In [1]: import numpy as np

In [2]: import numpy.linalg as la

In [3]: np.set_printoptions(precision=1, suppress=True, linewidth=200)

In [4]: A2 = np.array([[5, 9, 0], [-8, 0, -4], [-9, 5, 4]])

In [5]: X = np.triu(A2, 1)

In [6]: X
Out[6]: 
array([[ 0,  9,  0],
       [ 0,  0, -4],
       [ 0,  0,  0]])

In [7]: la.norm(X, axis=0)
Out[7]: array([0., 9., 4.])

In [8]: X.T @ X
Out[8]: 
array([[ 0,  0,  0],
       [ 0, 81,  0],
       [ 0,  0, 16]])

In [9]: la.pinv(X)
Out[9]: 
array([[ 0. ,  0. ,  0. ],
       [ 0.1,  0. ,  0. ],
       [ 0. , -0.2,  0. ]])

In [10]: la.svd(X, compute_uv=False)
Out[10]: array([9., 4., 0.])

In [11]: Uu, sv, vt = la.svd(X)

In [12]: np.argmax(sv[:-1] / (sv[1:] + 1e-6)) + 1
Out[12]: np.int64(2)

In [13]: sv
Out[13]: array([9., 4., 0.])

In [14]: A2 = Uu[:, :2] @ np.diag(sv[:2]) @ vt[:2]

In [15]: la.matrix_rank(X, rtol=0.05)
Out[15]: np.int64(2)

In [16]: np.poly(X)
Out[16]: array([1., 0., 0., 0.])

In [17]: round(la.det(2 * X), 1), np.round(la.det(X), 1)
Out[17]: (np.float64(0.0), np.float64(0.0))

In [18]: np.round(la.det(X[::-1]), 1)
Out[18]: np.float64(0.0)

In [19]: np.einsum("ij,ji->", X, X)
Out[19]: np.int64(0)

In [20]: q, _ = la.qr(np.array([[0.0, -1.1, -1.5, 0.2, 1.1],
    ...:     [-0.5, 0.8, -0.7, -1.1, 0.5],
    ...:     [2.4, -0.3, -0.2, -0.6, 0.3],
    ...:     [0.7, 2.6, 0.5, 0.2, 0.2],
    ...:     [0.8, 0.0, 0.6, 0.8, 0.2]]))

In [21]: evals = np.array([-2, 3, 9, 5, 9])

In [22]: arr = q @ np.diag(evals) @ q.T

In [23]: arr
Out[23]: 
array([[ 6.9,  1.8,  0.4,  1.1, -1. ],
       [ 1.8,  7.1,  1.5, -0.2,  1.5],
       [ 0.4,  1.5, -0.6, -1.2, -2.4],
       [ 1.1, -0.2, -1.2,  3.3, -1.3],
       [-1. ,  1.5, -2.4, -1.3,  7.3]])

In [24]: evals, V = la.eig(arr)

In [25]: np.sort(la.eigvals(arr @ arr))
Out[25]: array([ 4.,  9., 25., 81., 81.])

In [26]: cov = arr.T @ arr

In [27]: round(float(np.trace(cov)), 1), round((arr ** 2).sum(), 1)
Out[27]: (200.0, np.float64(200.0))

In [28]: np.diag(cov)
Out[28]: array([52.9, 58.3,  9.7, 15.3, 63.9])

In [29]: (arr @ arr.T).shape
Out[29]: (5, 5)

In [30]: np.allclose(cov, cov.T)
Out[30]: True

In [31]: rng = np.random.default_rng(6470)

In [32]: lab = rng.permutation(5)

In [33]: lab
Out[33]: array([1, 2, 3, 0, 4])

In [34]: A2 = arr[lab][:, lab]

In [35]: round(float(la.det(A2)), 1), round(la.det(arr[lab]), 1)
Out[35]: (-2430.0, np.float64(2430.0))

In [36]: np.sort(np.abs(la.eigvals(A2)))
Out[36]: array([2., 3., 5., 9., 9.])

In [37]: np.round(np.trace(A2), 1)
Out[37]: np.float64(24.0)

In [38]: th = np.radians(30)

In [39]: R = np.eye(5)

In [40]: R[1, 1] = R[2, 2] = np.cos(th)

In [41]: R[1, 2], R[2, 1] = -np.sin(th), np.sin(th)

In [42]: R
Out[42]: 
array([[ 1. ,  0. ,  0. ,  0. ,  0. ],
       [ 0. ,  0.9, -0.5,  0. ,  0. ],
       [ 0. ,  0.5,  0.9,  0. ,  0. ],
       [ 0. ,  0. ,  0. ,  1. ,  0. ],
       [ 0. ,  0. ,  0. ,  0. ,  1. ]])

In [43]: A2 = arr @ R.T

In [44]: np.abs(A2 - arr).max(axis=0)
Out[44]: array([0. , 1.7, 3.4, 0. , 0. ])

In [45]: round(la.det(R), 1), round(np.trace(R), 1)
Out[45]: (np.float64(1.0), np.float64(4.7))

In [46]: A2
Out[46]: 
array([[ 6.9,  1.4,  1.2,  1.1, -1. ],
       [ 1.8,  5.4,  4.8, -0.2,  1.5],
       [ 0.4,  1.6,  0.2, -1.2, -2.4],
       [ 1.1,  0.4, -1.1,  3.3, -1.3],
       [-1. ,  2.5, -1.3, -1.3,  7.3]])

In [47]: E = np.load("run14.npy")

In [48]: E
Out[48]: 
array([[3, 3, 0, 1, 2],
       [0, 2, 0, 0, 2],
       [0, 0, 2, 3, 1],
       [0, 0, 0, 2, 1],
       [0, 0, 0, 0, 0]])

In [49]: # null space of dimension 1

In [50]: x0 = np.array([2, -1, 3, -4, 3])

In [51]: E @ np.ones(5)
Out[51]: array([9., 4., 6., 3., 0.])

In [52]: np.einsum("ij,j->i", E, x0)
Out[52]: array([ 5,  4, -3, -5,  0])

In [53]: E * x0
Out[53]: 
array([[  6,  -3,   0,  -4,   6],
       [  0,  -2,   0,   0,   6],
       [  0,   0,   6, -12,   3],
       [  0,   0,   0,  -8,   3],
       [  0,   0,   0,   0,   0]])

In [54]: (E @ x0).argmax()
Out[54]: np.int64(0)

In [55]: Uu, sv, vt = la.svd(E)

In [56]: V = vt[:(sv > 1e-8).sum()]

In [57]: x0 = E[3] + -1 * E[4] + rng.integers(2) * np.eye(5)[3]

In [58]: x0
Out[58]: array([0., 0., 0., 2., 1.])

In [59]: np.allclose(V.T @ V @ x0, x0)
Out[59]: True

In [60]: np.round(V.T @ V, 1) + 0
Out[60]: 
array([[ 0.9,  0.2,  0. ,  0.1, -0.2],
       [ 0.2,  0.6,  0.1, -0.2,  0.4],
       [ 0. ,  0.1,  1. ,  0. , -0.1],
       [ 0.1, -0.2,  0. ,  0.9,  0.2],
       [-0.2,  0.4, -0.1,  0.2,  0.6]])

In [61]: np.einsum("ii->", E)
Out[61]: np.int64(9)

In [62]: np.poly(E)
Out[62]: array([  1.,  -9.,  30., -44.,  24.,   0.])

In [63]: np.kron(np.eye(2, dtype=int), E)
Out[63]: 
array([[3, 3, 0, 1, 2, 0, 0, 0, 0, 0],
       [0, 2, 0, 0, 2, 0, 0, 0, 0, 0],
       [0, 0, 2, 3, 1, 0, 0, 0, 0, 0],
       [0, 0, 0, 2, 1, 0, 0, 0, 0, 0],
       [0, 0, 0, 0, 0, 0, 0, 0, 0, 0],
       [0, 0, 0, 0, 0, 3, 3, 0, 1, 2],
       [0, 0, 0, 0, 0, 0, 2, 0, 0, 2],
       [0, 0, 0, 0, 0, 0, 0, 2, 3, 1],
       [0, 0, 0, 0, 0, 0, 0, 0, 2, 1],
       [0, 0, 0, 0, 0, 0, 0, 0, 0, 0]])

In [64]: round(la.det(E.T), 1)
Out[64]: np.float64(0.0)

In [65]: np.einsum("ij,ji->", E, E)
Out[65]: np.int64(21)

In [66]: np.round(la.det(2 * E), 1), round(float(la.det(E)), 1)
Out[66]: (np.float64(0.0), 0.0)

In [67]: A2 = np.array([[0, 0, 0], [2, 2, 5], [4, 1, 2]])

In [68]: K = np.triu(A2)

In [69]: K
Out[69]: 
array([[0, 0, 0],
       [0, 2, 5],
       [0, 0, 2]])

In [70]: la.lstsq(K[:-1].T, K[-1])[2]
Out[70]: np.int32(1)

In [71]: np.allclose(K[:-1].T @ la.lstsq(K[:-1].T, K[-1])[0], K[-1])
Out[71]: False

In [72]: np.unique(K.round(6), axis=0).shape
Out[72]: (3, 3)

In [73]: lab = rng.permutation(3)

In [74]: lab
Out[74]: array([0, 1, 2])

In [75]: A2 = K[lab][:, lab]

In [76]: np.allclose(A2, K)
Out[76]: True

In [77]: np.diag(A2)
Out[77]: array([0, 2, 2])

In [78]: A2
Out[78]: 
array([[0, 0, 0],
       [0, 2, 5],
       [0, 0, 2]])

In [79]: round(la.det(A2), 1), round(la.det(K[lab]), 1)
Out[79]: (np.float64(0.0), np.float64(0.0))

In [80]: A2 = K + rng.integers(-2, 3, (3, 2)) @ rng.integers(-2, 3, (2, 3))

In [81]: A2
Out[81]: 
array([[ 4,  0,  4],
       [-2,  7,  8],
       [-2,  1,  1]])

In [82]: la.matrix_rank(A2 - K, tol=1e-8)
Out[82]: np.int64(2)

In [83]: np.abs(A2 - K).sum(axis=1)
Out[83]: array([ 8, 10,  4])

In [84]: np.round(la.svd(A2 - K, compute_uv=False), 1) + 0
Out[84]: array([6.3, 6. , 0. ])

In [85]: data = np.loadtxt("dump.csv", delimiter=",")

In [86]: data
Out[86]: 
array([[ 4.2,  1.3,  0.2],
       [ 2.1,  5.2,  4.3],
       [ 0.5,  2.8,  2.2],
       [ 4.5,  0.6,  0.2],
       [ 1.1,  3. ,  1.9],
       [ 3.5,  4.7,  3.4],
       [ 3.6, -0.8, -1.6],
       [ 3.5,  4.6,  3.6],
       [ 2.7,  5.1,  4.1],
       [ 4.3,  1.2,  0.2],
       [ 1.9,  5.4,  3.7],
       [ 0.7,  2.7,  1.7],
       [ 4. ,  4.6,  3. ]])

In [87]: q, R = la.qr(data)

In [88]: q.round(1) + 0
Out[88]: 
array([[-0.4,  0.2, -0.2],
       [-0.2, -0.4,  0.3],
       [ 0. , -0.3,  0. ],
       [-0.4,  0.3,  0.4],
       [-0.1, -0.2, -0.4],
       [-0.3, -0.2,  0.1],
       [-0.3,  0.4, -0.3],
       [-0.3, -0.2,  0.3],
       [-0.2, -0.3,  0.3],
       [-0.4,  0.2, -0.1],
       [-0.2, -0.4, -0.4],
       [-0.1, -0.2, -0.4],
       [-0.4, -0.1, -0.1]])

In [89]: q @ R
Out[89]: 
array([[ 4.2,  1.3,  0.2],
       [ 2.1,  5.2,  4.3],
       [ 0.5,  2.8,  2.2],
       [ 4.5,  0.6,  0.2],
       [ 1.1,  3. ,  1.9],
       [ 3.5,  4.7,  3.4],
       [ 3.6, -0.8, -1.6],
       [ 3.5,  4.6,  3.6],
       [ 2.7,  5.1,  4.1],
       [ 4.3,  1.2,  0.2],
       [ 1.9,  5.4,  3.7],
       [ 0.7,  2.7,  1.7],
       [ 4. ,  4.6,  3. ]])

In [90]: round(float(abs(R[0, 0])), 1), round(float(la.norm(data[:, 0])), 1)
Out[90]: (11.3, 11.3)

In [91]: q.shape, R.shape
Out[91]: ((13, 3), (3, 3))

In [92]: np.round(q.T @ q, 1) + 0
Out[92]: 
array([[1., 0., 0.],
       [0., 1., 0.],
       [0., 0., 1.]])

In [93]: round(np.trace(q @ q.T), 1)
Out[93]: np.float64(3.0)
